% ipython --no-banner

In [1]: import numpy as np

In [2]: np.set_printoptions(suppress=True, linewidth=200)

In [3]: def rnd(a):
   ...:     return np.round(a, 2) + 0
   ...: 

In [4]: X = np.load("arr.npy")

In [5]: X
Out[5]: 
array([[ 0,  0,  0,  0],
       [ 0,  0,  0,  0],
       [ 1,  3,  0,  0],
       [-9,  5,  0,  0]])

In [6]: # triangular

In [7]: X.reshape(-1, 2)
Out[7]: 
array([[ 0,  0],
       [ 0,  0],
       [ 0,  0],
       [ 0,  0],
       [ 1,  3],
       [ 0,  0],
       [-9,  5],
       [ 0,  0]])

In [8]: T = X.reshape(4, 2, -1)

In [9]: T[:, 0]
Out[9]: 
array([[ 0,  0],
       [ 0,  0],
       [ 1,  3],
       [-9,  5]])

In [10]: np.einsum("ihd,jhd->hij", T, T).shape
Out[10]: (2, 4, 4)

In [11]: T.sum(axis=1)
Out[11]: 
array([[ 0,  0],
       [ 0,  0],
       [ 1,  3],
       [-9,  5]])

In [12]: feats = np.load("layer19.npy")

In [13]: feats
Out[13]: 
array([[ 6, 10, 10,  5,  3,  5],
       [15, 24, 18, 12, 11, 15],
       [ 0,  2,  2,  1,  1,  1],
       [11, 20, 10, 10, 13, 15],
       [14, 20, 16, 10,  8, 12],
       [ 7, 20, 12, 10, 13, 14]])

In [14]: # rows and columns are dependent

In [15]: Uu, sv, Vh = np.linalg.svd(feats)

In [16]: rnd(sv)
Out[16]: array([71.81,  9.05,  3.9 ,  0.  ,  0.  ,  0.  ])

In [17]: Y = Uu[:, :3] @ np.diag(sv[:3]) @ Vh[:3]

In [18]: np.linalg.matrix_rank(feats, rtol=0.05)
Out[18]: np.int64(3)

In [19]: rnd(Y)
Out[19]: 
array([[ 6., 10., 10.,  5.,  3.,  5.],
       [15., 24., 18., 12., 11., 15.],
       [ 0.,  2.,  2.,  1.,  1.,  1.],
       [11., 20., 10., 10., 13., 15.],
       [14., 20., 16., 10.,  8., 12.],
       [ 7., 20., 12., 10., 13., 14.]])

In [20]: m1 = np.load("case1.npy")

In [21]: m1
Out[21]: 
array([[  5.22,   1.62,   6.83,   3.96],
       [-12.93,  -8.94,   3.6 ,   4.78],
       [  1.47,   1.78,  -3.25,  -2.55],
       [-20.09, -17.08,  17.93,  16.4 ],
       [-12.56, -12.3 ,  17.78,  15.  ],
       [ 12.42,  10.03,  -9.87,  -9.36],
       [  7.62,   4.7 ,  -0.18,  -1.37],
       [-12.89,  -9.15,   5.77,   6.12],
       [  4.48,   3.7 ,  -3.8 ,  -3.25],
       [-19.75, -17.97,  22.09,  19.42],
       [  9.5 ,   8.64, -11.21, -10.01],
       [-13.41, -11.1 ,  11.54,  10.42],
       [  2.57,  -0.16,   7.33,   4.86]])

In [22]: cen = (m1 - m1.mean(axis=0)) / m1.std(axis=0)

In [23]: np.argwhere(np.abs(cen) > 2)
Out[23]: array([], shape=(0, 2), dtype=int64)

In [24]: b = np.linalg.lstsq(np.delete(cen, 3, axis=1), cen[:, 3])[0]

In [25]: np.abs(b).argmax()
Out[25]: np.int64(2)

In [26]: rnd(b)
Out[26]: array([ 0.15, -0.47,  0.69])

In [27]: F = np.loadtxt("run16.csv", delimiter=",")

In [28]: F
Out[28]: 
array([[  0.,  -5.,  -8.,   5.,   1.,  -1.,  -8.],
       [  5.,   0.,  -2.,   7.,   0.,  10.,  -5.],
       [  8.,   2.,   0.,   9.,  -5.,  -1.,   6.],
       [ -5.,  -7.,  -9.,   0.,   1.,  -3.,   4.],
       [ -1.,   0.,   5.,  -1.,   0.,   3.,  -6.],
       [  1., -10.,   1.,   3.,  -3.,   0.,   0.],
       [  8.,   5.,  -6.,  -4.,   6.,   0.,   0.]])

In [29]: rnd(np.trace(np.linalg.pinv(F) @ F))
Out[29]: np.float64(6.0)

In [30]: np.abs(np.diag(np.linalg.qr(F)[1])) > 1e-9
Out[30]: array([ True,  True,  True,  True,  True,  True, False])

In [31]: np.allclose(F[:-1].T @ np.linalg.lstsq(F[:-1].T, F[-1])[0], F[-1])
Out[31]: True

In [32]: np.linalg.lstsq(F[:-1].T, F[-1])[2]
Out[32]: np.int32(6)

In [33]: np.argsort(-np.linalg.norm(F, axis=0).round(6), kind="stable")[:3]
Out[33]: array([2, 1, 3])

In [34]: np.linalg.cond(F) > 100
Out[34]: np.True_

In [35]: rng = np.random.default_rng(848181)

In [36]: Y = F + rng.integers(-2, 3, (7, 6)) @ rng.integers(-2, 3, (6, 7))

In [37]: Y
Out[37]: 
array([[ -6., -13., -17.,  -1.,  -5.,   6., -16.],
       [  3.,  -8., -13.,   5.,   2.,  15., -17.],
       [ 12.,   6.,   8.,  15.,  -1.,  -4.,  13.],
       [ -1.,  -5., -10.,   3.,   3.,  -6.,   3.],
       [ -1.,   4.,  -3.,  -1.,   4.,   5., -11.],
       [ -5., -22., -15.,   0.,  -3.,   9., -17.],
       [  2.,   4., -12.,  -5.,  -2.,   1.,  -5.]])

In [38]: Y - F
Out[38]: 
array([[ -6.,  -8.,  -9.,  -6.,  -6.,   7.,  -8.],
       [ -2.,  -8., -11.,  -2.,   2.,   5., -12.],
       [  4.,   4.,   8.,   6.,   4.,  -3.,   7.],
       [  4.,   2.,  -1.,   3.,   2.,  -3.,  -1.],
       [  0.,   4.,  -8.,   0.,   4.,   2.,  -5.],
       [ -6., -12., -16.,  -3.,   0.,   9., -17.],
       [ -6.,  -1.,  -6.,  -1.,  -8.,   1.,  -5.]])

In [39]: np.linalg.matrix_rank(Y - F, tol=1e-8)
Out[39]: np.int64(6)

In [40]: E = np.load("data.npy")

In [41]: E
Out[41]: 
array([[  2.14,  -6.  ,  -6.7 ,   8.89,   0.35,  -2.78],
       [  2.36,  -5.75,  -5.51,  10.56,  -0.13,  -1.39],
       [-13.  ,  -3.75, -13.23,  -1.69,  -6.92,   5.02],
       [-11.66,  -2.45, -15.24,  -0.54,  -7.52,   5.62],
       [ -5.3 ,   1.81,  22.88,   9.83,   0.82,  -2.16],
       [  1.77,  -7.18,  -8.27,   9.62,   1.75,  -3.24],
       [-11.58,  -4.11, -14.63,  -1.56,  -8.54,   5.14],
       [  3.31,  -7.34,  -7.2 ,   8.97,   0.53,  -1.06],
       [-10.09,  -3.46, -12.24,  -0.08,  -7.79,   5.17],
       [  2.89,  -7.61,  -5.04,   8.58,   3.67,  -0.87],
       [  0.23,  -7.69,  -7.5 ,   9.8 ,   0.74,  -1.2 ],
       [-11.84,  -4.23, -14.64,  -0.22,  -7.95,   2.2 ]])

In [42]: cen = E - E.mean(axis=0)

In [43]: Uu, sv, Vh = np.linalg.svd(cen, full_matrices=False)

In [44]: np.linalg.matrix_rank(cen)
Out[44]: np.int64(6)

In [45]: np.abs(Vh[0]).argmax()
Out[45]: np.int64(2)

In [46]: rnd((sv ** 2).sum() ** 2 / (sv ** 4).sum())
Out[46]: np.float64(1.76)

In [47]: rnd(cen.mean(axis=0))
Out[47]: array([0., 0., 0., 0., 0., 0.])

In [48]: A = np.load("w.npy")

In [49]: A
Out[49]: 
array([[-3,  0,  0],
       [ 0, -3,  0],
       [ 0,  0, -3]])

In [50]: # equal to its transpose

In [51]: np.all(np.linalg.eigvalsh(A) > 0)
Out[51]: np.False_

In [52]: labels = rng.permutation(3)

In [53]: labels
Out[53]: array([1, 0, 2])

In [54]: Y = A[labels][:, labels]

In [55]: np.diag(Y)
Out[55]: array([-3, -3, -3])

In [56]: np.allclose(Y, A)
Out[56]: True

In [57]: np.trace(Y)
Out[57]: np.int64(-9)

In [58]: proj = np.triu(np.array([[-2, 2, 1], [1, -1, 3], [-1, -1, 2]]), 1) + np.eye(3)

In [59]: Y = proj @ A @ np.linalg.inv(proj)

In [60]: rnd(np.linalg.det(Y))
Out[60]: np.float64(-27.0)

In [61]: np.poly(Y)
Out[61]: array([ 1.,  9., 27., 27.])

In [62]: W0 = np.load("sample11.npy")

In [63]: W0
Out[63]: 
array([[ 4,  5,  6,  7,  8,  9, 10, 11],
       [12, 13, 14, 15, 16, 17, 18, 19],
       [20, 21, 22, 23, 24, 25, 26, 27],
       [28, 29, 30, 31, 32, 33, 34, 35],
       [36, 37, 38, 39, 40, 41, 42, 43],
       [44, 45, 46, 47, 48, 49, 50, 51],
       [52, 53, 54, 55, 56, 57, 58, 59]])

In [64]: # looks like rank 2

In [65]: np.linalg.cond(W0) > 100
Out[65]: np.True_

In [66]: np.linalg.matrix_rank(W0, rtol=0.1)
Out[66]: np.int64(1)

In [67]: np.argsort(-np.linalg.norm(W0, axis=0).round(6), kind="stable")[:3]
Out[67]: array([7, 6, 5])

In [68]: rnd(np.linalg.norm(W0, 2) / np.linalg.norm(W0))
Out[68]: np.float64(1.0)

In [69]: [round(float(x), 2) for x in np.linalg.svd(W0, compute_uv=False)[:3]]
Out[69]: [264.83, 7.75, 0.0]

In [70]: data = np.array([[-1, 2, -2, 2, -2, 2, -1, 1],
    ...:     [-2, -2, -2, 1, 2, -2, 2, 2],
    ...:     [0, 0, 1, -2, -2, 1, -2, 1],
    ...:     [-1, 1, 2, 2, 2, 1, 1, -1],
    ...:     [0, -1, -1, 1, 1, 1, 1, -2],
    ...:     [0, -2, 1, -1, 2, -2, 1, -1],
    ...:     [1, 0, 0, -1, -2, 2, 0, -2]])

In [71]: data[-1] = data[0] + -3 * data[1]

In [72]: data
Out[72]: 
array([[-1,  2, -2,  2, -2,  2, -1,  1],
       [-2, -2, -2,  1,  2, -2,  2,  2],
       [ 0,  0,  1, -2, -2,  1, -2,  1],
       [-1,  1,  2,  2,  2,  1,  1, -1],
       [ 0, -1, -1,  1,  1,  1,  1, -2],
       [ 0, -2,  1, -1,  2, -2,  1, -1],
       [ 5,  8,  4, -1, -8,  8, -7, -5]])

In [73]: # row 6 dominates

In [74]: Uu, sv, Vh = np.linalg.svd(data)

In [75]: V = Vh[:(sv > 1e-8).sum()]

In [76]: x0 = data[0] + -1 * data[2] + rng.integers(2) * np.eye(8)[3]

In [77]: x0
Out[77]: array([-1.,  2., -3.,  5.,  0.,  1.,  1.,  0.])

In [78]: rnd(np.linalg.norm(x0 - V.T @ V @ x0))
Out[78]: np.float64(0.63)

In [79]: rnd(np.diag(V.T @ V))
Out[79]: array([0.82, 0.73, 0.87, 0.6 , 0.51, 0.98, 0.52, 0.95])

In [80]: np.linalg.matrix_rank(np.vstack([data, x0]))
Out[80]: np.int64(7)

In [81]: [round(float(x), 2) for x in np.linalg.svd(data, compute_uv=False)[:3]]
Out[81]: [18.74, 5.49, 5.08]

In [82]: np.linalg.matrix_rank(data, rtol=0.1)
Out[82]: np.int64(4)

In [83]: np.argsort(-np.linalg.norm(data, axis=0).round(6), kind="stable")[:3]
Out[83]: array([4, 5, 1])

In [84]: theta = np.radians(15)

In [85]: Rm = np.eye(8)

In [86]: Rm[4, 4] = Rm[5, 5] = np.cos(theta)

In [87]: Rm[4, 5], Rm[5, 4] = -np.sin(theta), np.sin(theta)

In [88]: rnd(Rm)
Out[88]: 
array([[ 1.  ,  0.  ,  0.  ,  0.  ,  0.  ,  0.  ,  0.  ,  0.  ],
       [ 0.  ,  1.  ,  0.  ,  0.  ,  0.  ,  0.  ,  0.  ,  0.  ],
       [ 0.  ,  0.  ,  1.  ,  0.  ,  0.  ,  0.  ,  0.  ,  0.  ],
       [ 0.  ,  0.  ,  0.  ,  1.  ,  0.  ,  0.  ,  0.  ,  0.  ],
       [ 0.  ,  0.  ,  0.  ,  0.  ,  0.97, -0.26,  0.  ,  0.  ],
       [ 0.  ,  0.  ,  0.  ,  0.  ,  0.26,  0.97,  0.  ,  0.  ],
       [ 0.  ,  0.  ,  0.  ,  0.  ,  0.  ,  0.  ,  1.  ,  0.  ],
       [ 0.  ,  0.  ,  0.  ,  0.  ,  0.  ,  0.  ,  0.  ,  1.  ]])

In [89]: Y = W0 @ Rm.T

In [90]: np.allclose(np.linalg.norm(W0, axis=1), np.linalg.norm(Y, axis=1))
Out[90]: True

In [91]: x0 = np.array([-1, -2, -1, -2, 0, -2, 2, 0])

In [92]: rnd(Rm.T @ (Rm @ x0))
Out[92]: array([-1., -2., -1., -2.,  0., -2.,  2.,  0.])

In [93]: x0 = np.array([3, -4, 0, -2, 1, 4, 5, 1])

In [94]: h1 = np.maximum(data @ x0, 0)

In [95]: np.maximum(data @ (3 * x0), 0)
Out[95]: array([ 0, 18,  0,  0, 30, 24,  0])

In [96]: rnd(np.tanh(data @ x0))
Out[96]: array([-1.  ,  1.  , -1.  , -0.76,  1.  ,  1.  , -1.  ])
